$ python3 -q
>>> import numpy as np
>>> np.set_printoptions(suppress=True, linewidth=140)
>>> feats = np.loadtxt("a.csv", delimiter=",")
>>> feats
array([[ 0.9 ,  0.1 ,  0.5 ,  0.3 , -1.8 , -1.4 , -0.2 ,  0.2 ],
       [-0.4 ,  0.  ,  0.1 , -0.7 ,  0.1 ,  0.6 ,  0.6 ,  0.8 ],
       [ 0.3 , -0.8 , -0.6 , -1.5 , -2.1 , -0.4 , -1.4 , -0.5 ],
       [ 1.4 , -1.5 ,  1.1 , -0.3 , -0.9 ,  1.7 ,  0.1 , -1.6 ],
       [ 1.2 , -0.7 , -2.6 , -0.9 , -0.3 ,  0.7 , -0.8 , -0.1 ],
       [ 1.4 , -1.5 ,  1.1 , -0.29, -0.91,  1.69,  0.09, -1.59],
       [ 1.4 ,  0.2 ,  0.5 , -2.1 ,  0.3 ,  0.4 ,  0.  , -0.1 ],
       [-1.2 ,  1.7 , -1.  ,  0.3 , -1.8 ,  1.2 , -0.2 , -0.3 ],
       [ 0.7 , -1.8 , -1.3 ,  1.  ,  0.2 , -0.6 , -0.6 , -0.2 ],
       [-1.2 , -1.2 ,  1.4 ,  0.3 , -1.6 , -0.1 ,  0.7 , -1.2 ],
       [ 0.1 , -0.1 ,  0.  ,  1.4 ,  0.5 , -0.7 , -1.1 ,  0.  ]])
>>> A2 = feats / np.sqrt((feats ** 2).mean(axis=1, keepdims=True))
>>> A2[5].round(2)
array([ 1.16, -1.24,  0.91, -0.24, -0.75,  1.4 ,  0.07, -1.31])
>>> np.linalg.matrix_rank(feats - feats.mean(axis=1, keepdims=True))
np.int64(7)
>>> np.round(np.linalg.norm(A2, axis=1), 2)
array([2.83, 2.83, 2.83, 2.83, 2.83, 2.83, 2.83, 2.83, 2.83, 2.83, 2.83])
>>> Q, vecs = np.linalg.qr(feats[:, :3])[0], np.linalg.qr(feats[:, 3:])[0]
>>> sv = np.linalg.svd(Q.T @ vecs, compute_uv=False)
>>> np.round(np.degrees(np.arccos(sv.clip(0, 1))), 2)
array([27.68, 42.46, 66.57])
>>> round(float(np.linalg.norm(feats)), 2)
9.52
>>> np.round(feats.sum(axis=1), 2) + 0
array([-1.4 ,  1.1 , -7.  ,  0.  , -3.5 , -0.01,  0.6 , -1.3 , -2.6 , -2.9 ,  0.1 ])
>>> np.linalg.matrix_rank(feats)
np.int64(8)
>>> print(np.unravel_index(np.abs(feats).argmax(), feats.shape))
(np.int64(4), np.int64(2))
>>> np.round(feats - feats[0], 2)
array([[ 0.  ,  0.  ,  0.  ,  0.  ,  0.  ,  0.  ,  0.  ,  0.  ],
       [-1.3 , -0.1 , -0.4 , -1.  ,  1.9 ,  2.  ,  0.8 ,  0.6 ],
       [-0.6 , -0.9 , -1.1 , -1.8 , -0.3 ,  1.  , -1.2 , -0.7 ],
       [ 0.5 , -1.6 ,  0.6 , -0.6 ,  0.9 ,  3.1 ,  0.3 , -1.8 ],
       [ 0.3 , -0.8 , -3.1 , -1.2 ,  1.5 ,  2.1 , -0.6 , -0.3 ],
       [ 0.5 , -1.6 ,  0.6 , -0.59,  0.89,  3.09,  0.29, -1.79],
       [ 0.5 ,  0.1 ,  0.  , -2.4 ,  2.1 ,  1.8 ,  0.2 , -0.3 ],
       [-2.1 ,  1.6 , -1.5 ,  0.  ,  0.  ,  2.6 ,  0.  , -0.5 ],
       [-0.2 , -1.9 , -1.8 ,  0.7 ,  2.  ,  0.8 , -0.4 , -0.4 ],
       [-2.1 , -1.3 ,  0.9 ,  0.  ,  0.2 ,  1.3 ,  0.9 , -1.4 ],
       [-0.8 , -0.2 , -0.5 ,  1.1 ,  2.3 ,  0.7 , -0.9 , -0.2 ]])
>>> print(feats.shape)
(11, 8)
>>> feats.reshape(-1, 2)
array([[ 0.9 ,  0.1 ],
       [ 0.5 ,  0.3 ],
       [-1.8 , -1.4 ],
       [-0.2 ,  0.2 ],
       [-0.4 ,  0.  ],
       [ 0.1 , -0.7 ],
       [ 0.1 ,  0.6 ],
       [ 0.6 ,  0.8 ],
       [ 0.3 , -0.8 ],
       [-0.6 , -1.5 ],
       [-2.1 , -0.4 ],
       [-1.4 , -0.5 ],
       [ 1.4 , -1.5 ],
       [ 1.1 , -0.3 ],
       [-0.9 ,  1.7 ],
       [ 0.1 , -1.6 ],
       [ 1.2 , -0.7 ],
       [-2.6 , -0.9 ],
       [-0.3 ,  0.7 ],
       [-0.8 , -0.1 ],
       [ 1.4 , -1.5 ],
       [ 1.1 , -0.29],
       [-0.91,  1.69],
       [ 0.09, -1.59],
       [ 1.4 ,  0.2 ],
       [ 0.5 , -2.1 ],
       [ 0.3 ,  0.4 ],
       [ 0.  , -0.1 ],
       [-1.2 ,  1.7 ],
       [-1.  ,  0.3 ],
       [-1.8 ,  1.2 ],
       [-0.2 , -0.3 ],
       [ 0.7 , -1.8 ],
       [-1.3 ,  1.  ],
       [ 0.2 , -0.6 ],
       [-0.6 , -0.2 ],
       [-1.2 , -1.2 ],
       [ 1.4 ,  0.3 ],
       [-1.6 , -0.1 ],
       [ 0.7 , -1.2 ],
       [ 0.1 , -0.1 ],
       [ 0.  ,  1.4 ],
       [ 0.5 , -0.7 ],
       [-1.1 ,  0.  ]])
>>> feats.ravel(order="F")
array([ 0.9 , -0.4 ,  0.3 ,  1.4 ,  1.2 ,  1.4 ,  1.4 , -1.2 ,  0.7 , -1.2 ,  0.1 ,  0.1 ,  0.  , -0.8 , -1.5 , -0.7 , -1.5 ,  0.2 ,  1.7 ,
       -1.8 , -1.2 , -0.1 ,  0.5 ,  0.1 , -0.6 ,  1.1 , -2.6 ,  1.1 ,  0.5 , -1.  , -1.3 ,  1.4 ,  0.  ,  0.3 , -0.7 , -1.5 , -0.3 , -0.9 ,
       -0.29, -2.1 ,  0.3 ,  1.  ,  0.3 ,  1.4 , -1.8 ,  0.1 , -2.1 , -0.9 , -0.3 , -0.91,  0.3 , -1.8 ,  0.2 , -1.6 ,  0.5 , -1.4 ,  0.6 ,
       -0.4 ,  1.7 ,  0.7 ,  1.69,  0.4 ,  1.2 , -0.6 , -0.1 , -0.7 , -0.2 ,  0.6 , -1.4 ,  0.1 , -0.8 ,  0.09,  0.  , -0.2 , -0.6 ,  0.7 ,
       -1.1 ,  0.2 ,  0.8 , -0.5 , -1.6 , -0.1 , -1.59, -0.1 , -0.3 , -0.2 , -1.2 ,  0.  ])
>>> blk = feats.reshape(11, 2, -1)
>>> np.einsum("ihd,jhd->hij", blk, blk).shape
(2, 11, 11)
>>> np.round(blk.sum(axis=1), 2)
array([[-0.9 , -1.3 ,  0.3 ,  0.5 ],
       [-0.3 ,  0.6 ,  0.7 ,  0.1 ],
       [-1.8 , -1.2 , -2.  , -2.  ],
       [ 0.5 ,  0.2 ,  1.2 , -1.9 ],
       [ 0.9 ,  0.  , -3.4 , -1.  ],
       [ 0.49,  0.19,  1.19, -1.88],
       [ 1.7 ,  0.6 ,  0.5 , -2.2 ],
       [-3.  ,  2.9 , -1.2 ,  0.  ],
       [ 0.9 , -2.4 , -1.9 ,  0.8 ],
       [-2.8 , -1.3 ,  2.1 , -0.9 ],
       [ 0.6 , -0.8 , -1.1 ,  1.4 ]])
>>> print(np.swapaxes(blk, 1, 2)[1])
[[-0.4  0.1]
 [ 0.   0.6]
 [ 0.1  0.6]
 [-0.7  0.8]]
>>> print(blk.shape)
(11, 2, 4)
